$ python3 -q
>>> import numpy as np
>>> np.set_printoptions(suppress=True, linewidth=200)
>>> def tidy(a):
...     return np.round(a, 1) + 0
... 
>>> m1 = np.array([[0, 5, 2], [5, 5, 3], [2, 0, 4], [25, 30, 17]])
>>> m1
array([[ 0,  5,  2],
       [ 5,  5,  3],
       [ 2,  0,  4],
       [25, 30, 17]])
>>> hat = m1 @ np.linalg.solve(m1.T @ m1, m1.T)
>>> tidy(hat)
array([[ 1. , -0.2,  0. ,  0. ],
       [-0.2,  0.1,  0. ,  0.2],
       [ 0. ,  0. ,  1. ,  0. ],
       [ 0. ,  0.2,  0. ,  1. ]])
>>> tidy(np.linalg.eigvalsh(hat))
array([0., 1., 1., 1.])
>>> tidy((np.eye(4) - hat) @ m1)
array([[0., 0., 0.],
       [0., 0., 0.],
       [0., 0., 0.],
       [0., 0., 0.]])
>>> np.allclose(hat @ hat, hat)
True
>>> th = np.radians(135)
>>> Rm = np.eye(3)
>>> Rm[1, 1] = Rm[2, 2] = np.cos(th)
>>> Rm[1, 2], Rm[2, 1] = -np.sin(th), np.sin(th)
>>> tidy(Rm)
array([[ 1. ,  0. ,  0. ],
       [ 0. , -0.7, -0.7],
       [ 0. ,  0.7, -0.7]])
>>> Y = m1 @ Rm.T
>>> tidy(np.linalg.svd(m1, compute_uv=False)), tidy(np.linalg.svd(Y, compute_uv=False))
(array([43.6,  4. ,  2.7]), array([43.6,  4. ,  2.7]))
>>> tidy(np.abs(Y - m1).max(axis=0))
array([ 0. , 63.2,  7.8])
>>> tidy(Y)
array([[  0. ,  -4.9,   2.1],
       [  5. ,  -5.7,   1.4],
       [  2. ,  -2.8,  -2.8],
       [ 25. , -33.2,   9.2]])
>>> np.allclose(np.linalg.norm(m1, axis=1), np.linalg.norm(Y, axis=1))
True
>>> np.allclose(m1 @ m1.T, Y @ Y.T)
True
